In [1]: import numpy as np

In [2]: np.set_printoptions(precision=3, suppress=True, linewidth=200)

In [3]: M = np.loadtxt("test9.csv", delimiter=",")

In [4]: M
Out[4]: 
array([[-1.3  ,  0.6  , -0.3  ],
       [ 0.105,  2.373, -1.137],
       [ 0.8  , -0.5  ,  1.5  ],
       [ 0.5  ,  2.3  , -0.9  ],
       [ 0.3  ,  0.5  , -0.3  ]])

In [5]: x = np.array([-2, 0, 2])

In [6]: rhs = M @ x

In [7]: np.round(np.linalg.pinv(M) @ M, 3) + 0
Out[7]: 
array([[1., 0., 0.],
       [0., 1., 0.],
       [0., 0., 1.]])

In [8]: rhs
Out[8]: array([ 2.   , -2.484,  1.4  , -2.8  , -1.2  ])

In [9]: np.round(np.linalg.solve(M.T @ M, M.T @ rhs), 3) + 0
Out[9]: array([-2.,  0.,  2.])

In [10]: rng = np.random.default_rng(1541)

In [11]: rhs = rhs + 0.1 * rng.normal(size=5)

In [12]: rhs
Out[12]: array([ 1.913, -2.406,  1.443, -2.636, -1.082])

In [13]: b, *_ = np.linalg.lstsq(M, rhs)

In [14]: [round(float(np.linalg.norm(np.linalg.solve(M.T @ M + lam * np.eye(3), M.T @ rhs))), 2) for lam in (0, 1, 10, 100)]
Out[14]: [2.75, 1.52, 0.62, 0.12]

In [15]: b
Out[15]: array([-1.899,  0.037,  1.986])

In [16]: left, sig, vt = np.linalg.svd(M, full_matrices=False)

In [17]: sig / sig[0]
Out[17]: array([1.   , 0.461, 0.225])

In [18]: np.abs(vt[0])
Out[18]: array([0.011, 0.873, 0.487])

In [19]: np.round(left.T @ M @ vt.T, 3) + 0
Out[19]: 
array([[3.878, 0.   , 0.   ],
       [0.   , 1.787, 0.   ],
       [0.   , 0.   , 0.873]])

In [20]: left.shape, sig.shape, vt.shape
Out[20]: ((5, 3), (3,), (3, 3))

In [21]: np.round(np.sqrt((sig ** 2).sum()), 3), round(np.linalg.norm(M), 3)
Out[21]: (np.float64(4.358), np.float64(4.358))

In [22]: np.round(vt @ vt.T, 3) + 0
Out[22]: 
array([[1., 0., 0.],
       [0., 1., 0.],
       [0., 0., 1.]])

In [23]: sig
Out[23]: array([3.878, 1.787, 0.873])

In [24]: B = M / np.linalg.norm(M, axis=1, keepdims=True)

In [25]: gram = B @ B.T

In [26]: gram[1]
Out[26]: array([ 0.423,  1.   , -0.602,  0.985,  0.903])

In [27]: (gram - 2 * np.eye(5)).round(6).argmax(axis=1)
Out[27]: array([1, 3, 4, 1, 3])

In [28]: (np.abs(gram) > 0.9).astype(int)
Out[28]: 
array([[1, 0, 0, 0, 0],
       [0, 1, 0, 1, 1],
       [0, 0, 1, 0, 0],
       [0, 1, 0, 1, 1],
       [0, 1, 0, 1, 1]])

In [29]: np.argwhere(np.triu(np.abs(gram) > 0.95, 1))
Out[29]: 
array([[1, 3],
       [3, 4]])

In [30]: W1 = np.array([[2, 0], [1, 3], [1, 2]])

In [31]: b = np.array([2, 0])

In [32]: act = np.maximum(M @ W1 + b, 0)

In [33]: (act > 0).astype(int)
Out[33]: 
array([[0, 1],
       [1, 1],
       [1, 1],
       [1, 1],
       [1, 1]])

In [34]: np.linalg.matrix_rank(act)
Out[34]: np.int64(2)

In [35]: act
Out[35]: 
array([[0.   , 1.2  ],
       [3.446, 4.845],
       [4.6  , 1.5  ],
       [4.4  , 5.1  ],
       [2.8  , 0.9  ]])

In [36]: (act > 0).mean(axis=0)
Out[36]: array([0.8, 1. ])

In [37]: cent = np.array([[2, -2, -2], [3, 2, -3]])

In [38]: (act @ cent).round(6).argmax(axis=1)
Out[38]: array([0, 0, 0, 0, 0])

In [39]: W1 @ cent
Out[39]: 
array([[  4,  -4,  -4],
       [ 11,   4, -11],
       [  8,   2,  -8]])
